$ ipython --no-banner

In [1]: import numpy as np

In [2]: from numpy import linalg as LA

In [3]: np.set_printoptions(precision=1, suppress=True, linewidth=200, floatmode="fixed")

In [4]: tidy = lambda a: np.round(a, 1) + 0

In [5]: feats = np.load("block14.npy")

In [6]: feats
Out[6]: 
array([[0, 1, 0],
       [1, 0, 0],
       [0, 0, 1]])

In [7]: ev, vecs = LA.eigh(feats)

In [8]: x = np.array([-4, 1, 3])

In [9]: tidy(vecs * np.abs(ev) @ vecs.T)
Out[9]: 
array([[1.0, 0.0, 0.0],
       [0.0, 1.0, 0.0],
       [0.0, 0.0, 1.0]])

In [10]: tidy(LA.eigvalsh(feats[1:, 1:]))
Out[10]: array([0.0, 1.0])

In [11]: rng = np.random.default_rng(390658)

In [12]: lab = rng.permutation(3)

In [13]: lab
Out[13]: array([1, 2, 0])

In [14]: B = feats[lab][:, lab]

In [15]: np.allclose(B, feats)
Out[15]: False

In [16]: np.diag(B)
Out[16]: array([0, 1, 0])

In [17]: np.trace(B)
Out[17]: np.int64(1)

In [18]: B
Out[18]: 
array([[0, 0, 1],
       [0, 1, 0],
       [1, 0, 0]])

In [19]: tidy(np.sort(np.abs(LA.eigvals(B))))
Out[19]: array([1.0, 1.0, 1.0])

In [20]: np.einsum("ij,ji->", feats, feats)
Out[20]: np.int64(3)

In [21]: np.poly(feats)
Out[21]: array([ 1.0, -1.0, -1.0,  1.0])

In [22]: ev, vecs = LA.eig(feats)

In [23]: ev
Out[23]: array([ 1.0, -1.0,  1.0])

In [24]: feats @ vecs[:, 0] - ev[0] * vecs[:, 0]
Out[24]: array([0.0, 0.0, 0.0])

In [25]: tidy(np.sort(LA.eigvals(feats @ feats)))
Out[25]: array([1.0, 1.0, 1.0])

In [26]: A = np.load("arr.npy")

In [27]: A
Out[27]: 
array([[-8.9,  7.0, -5.0,  0.0],
       [ 3.0, -5.9,  9.0, -8.0],
       [ 9.0,  7.0, -1.9, -8.0],
       [-9.0,  7.0, -5.0,  0.1]])

In [28]: tidy(A @ A)
Out[28]: 
array([[  55.2, -138.6,  117.0,  -16.0],
       [ 108.6,   62.8,  -45.2,  -25.6],
       [  -4.2,  -47.6,   61.6,  -41.6],
       [  55.2, -138.6,  117.0,  -16.0]])

In [29]: np.allclose(A @ A.T, A.T @ A)
Out[29]: False

In [30]: x = np.array([0, 2, 1, -2])

In [31]: target = A @ x

In [32]: target
Out[32]: array([ 9.0, 13.2, 28.1,  8.8])

In [33]: tidy(LA.solve(A, target + A[:, 3]))
Out[33]: array([ 0.0,  2.0,  1.0, -1.0])

In [34]: tidy(LA.solve(A, target))
Out[34]: array([ 0.0,  2.0,  1.0, -2.0])

In [35]: tidy(LA.solve(A, 3 * target))
Out[35]: array([ 0.0,  6.0,  3.0, -6.0])

In [36]: q, Rm = LA.qr(A)

In [37]: np.allclose(Rm.T @ Rm, A.T @ A)
Out[37]: True

In [38]: q.shape, Rm.shape
Out[38]: ((4, 4), (4, 4))

In [39]: tidy(q @ Rm)
Out[39]: 
array([[-8.9,  7.0, -5.0,  0.0],
       [ 3.0, -5.9,  9.0, -8.0],
       [ 9.0,  7.0, -1.9, -8.0],
       [-9.0,  7.0, -5.0,  0.1]])

In [40]: tidy(q)
Out[40]: 
array([[-0.6,  0.3, -0.3, -0.7],
       [ 0.2, -0.4, -0.9,  0.0],
       [ 0.6,  0.8, -0.2,  0.0],
       [-0.6,  0.3, -0.3,  0.7]])

In [41]: J = np.loadtxt("out11.csv", delimiter=",")

In [42]: J
Out[42]: 
array([[0.0, 0.0, 7.0],
       [0.0, 0.0, 4.0],
       [7.0, 4.0, 0.0]])

In [43]: ev, vecs = LA.eigh(J)

In [44]: x = np.array([2, -3, 3])

In [45]: x @ J @ x
Out[45]: np.float64(12.0)

In [46]: (np.sign(vecs[:, -1].round(6)) == np.sign(vecs[0, -1].round(6))).astype(int)
Out[46]: array([1, 1, 1])

In [47]: tidy(vecs * np.maximum(ev, 0) @ vecs.T)
Out[47]: 
array([[3.0, 1.7, 3.5],
       [1.7, 1.0, 2.0],
       [3.5, 2.0, 4.0]])

In [48]: np.einsum("ij,ji->", J, J)
Out[48]: np.float64(130.0)

In [49]: tidy(LA.eigvals(J).sum().real)
Out[49]: np.float64(0.0)

In [50]: tidy(np.poly(J))
Out[50]: array([  1.0,   0.0, -65.0,   0.0])

In [51]: tidy(LA.det(2 * J)), tidy(LA.det(J))
Out[51]: (np.float64(0.0), np.float64(0.0))

In [52]: left, s, vt = LA.svd(J)

In [53]: np.argmax(s[:-1] / (s[1:] + 1e-6)) + 1
Out[53]: np.int64(2)

In [54]: B = left[:, :2] @ np.diag(s[:2]) @ vt[:2]

In [55]: np.abs(J - B).max()
Out[55]: np.float64(0.0)

In [56]: B
Out[56]: 
array([[0.0, 0.0, 7.0],
       [0.0, 0.0, 4.0],
       [7.0, 4.0, 0.0]])

In [57]: mat = np.load("w.npy")

In [58]: mat
Out[58]: 
array([[ 0.0, -1.0, -8.0,  6.0],
       [-1.0,  0.0,  0.0,  0.0],
       [-8.0,  0.0,  0.0,  0.0],
       [ 6.0,  0.0,  0.0,  0.0]])

In [59]: left, s, vt = LA.svd(mat)

In [60]: vecs = vt[:(s > 1e-8).sum()]

In [61]: x = mat[2] + 2 * mat[3] + rng.integers(2) * np.eye(4)[0]

In [62]: x
Out[62]: array([4.0, 0.0, 0.0, 0.0])

In [63]: np.allclose(vecs.T @ vecs @ x, x)
Out[63]: True

In [64]: tidy(np.diag(vecs.T @ vecs))
Out[64]: array([1.0, 0.0, 0.6, 0.4])

In [65]: LA.matrix_rank(np.vstack([mat, x]))
Out[65]: np.int64(2)

In [66]: M = np.load("run3.npy")

In [67]: M
Out[67]: 
array([[ 5, -5,  5, -5],
       [ 1, -1,  1, -1],
       [ 5, -5,  5, -5],
       [ 1, -1,  1, -1]])

In [68]: left, s, vt = LA.svd(M)

In [69]: vecs = vt[:(s > 1e-8).sum()]

In [70]: x = M[1] + 2 * M[2] + rng.integers(2) * np.eye(4)[3]

In [71]: x
Out[71]: array([ 11.0, -11.0,  11.0, -11.0])

In [72]: np.allclose(vecs.T @ vecs @ x, x)
Out[72]: True

In [73]: tidy(vecs.T @ vecs)
Out[73]: 
array([[ 0.3, -0.3,  0.3, -0.3],
       [-0.3,  0.2, -0.2,  0.2],
       [ 0.3, -0.2,  0.2, -0.2],
       [-0.3,  0.2, -0.2,  0.2]])

In [74]: tidy(LA.norm(x - vecs.T @ vecs @ x))
Out[74]: np.float64(0.0)

In [75]: np.einsum("ij,ji->", M, M)
Out[75]: np.int64(64)

In [76]: tidy(LA.det(M[::-1]))
Out[76]: np.float64(0.0)

In [77]: np.einsum("ii->", M)
Out[77]: np.int64(8)

In [78]: tidy(LA.det(M.T))
Out[78]: np.float64(0.0)

In [79]: np.kron(np.eye(2, dtype=int), M)
Out[79]: 
array([[ 5, -5,  5, -5,  0,  0,  0,  0],
       [ 1, -1,  1, -1,  0,  0,  0,  0],
       [ 5, -5,  5, -5,  0,  0,  0,  0],
       [ 1, -1,  1, -1,  0,  0,  0,  0],
       [ 0,  0,  0,  0,  5, -5,  5, -5],
       [ 0,  0,  0,  0,  1, -1,  1, -1],
       [ 0,  0,  0,  0,  5, -5,  5, -5],
       [ 0,  0,  0,  0,  1, -1,  1, -1]])

In [80]: tidy(LA.det(2 * M)), tidy(LA.det(M))
Out[80]: (np.float64(0.0), np.float64(0.0))

In [81]: LA.lstsq(M[:-1].T, M[-1])[2]
Out[81]: np.int32(1)

In [82]: np.abs(np.diag(LA.qr(M)[1])) > 1e-9
Out[82]: array([ True, False, False, False])

In [83]: tidy(LA.norm(mat, 2) / LA.norm(mat))
Out[83]: np.float64(0.7)

In [84]: [round(float(x), 1) for x in LA.svd(mat, compute_uv=False)[:3]]
Out[84]: [10.0, 10.0, 0.0]

In [85]: B = np.array([[5, -5, -9], [-5, -5, 3], [6, 2, 5], [-6, -8, 2]])

In [86]: np.einsum("ik,kj->ij", M, B)
Out[86]: 
array([[110,  50, -45],
       [ 22,  10,  -9],
       [110,  50, -45],
       [ 22,  10,  -9]])

In [87]: LA.matrix_rank(np.vstack([M, B.T]))
Out[87]: np.int64(4)

In [88]: np.vstack([M, B.T]).shape
Out[88]: (7, 4)

In [89]: X = np.load("x.npy")

In [90]: X
Out[90]: 
array([[1, 0, 0],
       [3, 1, 0],
       [2, 0, 1]])

In [91]: # triangular: eigenvalues sit on the diagonal

In [92]: left, s, vt = LA.svd(X, full_matrices=False)

In [93]: np.sqrt((s ** 2).sum()), tidy(LA.norm(X))
Out[93]: (np.float64(4.0), np.float64(4.0))

In [94]: (s > 1e-8).sum()
Out[94]: np.int64(3)

In [95]: np.allclose(left * s @ vt, X)
Out[95]: True

In [96]: tidy(left.T @ X @ vt.T)
Out[96]: 
array([[3.9, 0.0, 0.0],
       [0.0, 1.0, 0.0],
       [0.0, 0.0, 0.3]])

In [97]: tidy(vt @ vt.T)
Out[97]: 
array([[1.0, 0.0, 0.0],
       [0.0, 1.0, 0.0],
       [0.0, 0.0, 1.0]])

In [98]: left.shape, s.shape, vt.shape
Out[98]: ((3, 3), (3,), (3, 3))

In [99]: np.abs(left[:, 0]).round(6).argmax()
Out[99]: np.int64(1)

In [100]: B = LA.inv(X)

In [101]: tidy(LA.det(X) * LA.det(B))
Out[101]: np.float64(1.0)

In [102]: tidy(LA.det(X) * B)
Out[102]: 
array([[ 1.0,  0.0,  0.0],
       [-3.0,  1.0,  0.0],
       [-2.0,  0.0,  1.0]])

In [103]: (np.abs(B) > 1e-9).astype(int)
Out[103]: 
array([[1, 0, 0],
       [1, 1, 0],
       [1, 0, 1]])

In [104]: X @ B
Out[104]: 
array([[1.0, 0.0, 0.0],
       [0.0, 1.0, 0.0],
       [0.0, 0.0, 1.0]])

In [105]: np.allclose(B, X.T)
Out[105]: False

In [106]: tidy(LA.inv(B))
Out[106]: 
array([[1.0, 0.0, 0.0],
       [3.0, 1.0, 0.0],
       [2.0, 0.0, 1.0]])

In [107]: B = np.array([[-1, -3], [-2, 0]])

In [108]: Z = np.kron(B, X)

In [109]: Z.shape
Out[109]: (6, 6)

In [110]: tidy(LA.norm(Z, 2)), tidy(LA.norm(B, 2) * LA.norm(X, 2))
Out[110]: (np.float64(12.6), np.float64(12.6))

In [111]: [int(LA.matrix_rank(LA.matrix_power(X, p))) for p in range(1, 4)]
Out[111]: [3, 3, 3]

In [112]: LA.matrix_power(X - np.diag(np.diag(X)), 3)
Out[112]: 
array([[0, 0, 0],
       [0, 0, 0],
       [0, 0, 0]])

In [113]: np.prod(np.diag(X)), tidy(LA.det(X))
Out[113]: (np.int64(1), np.float64(1.0))
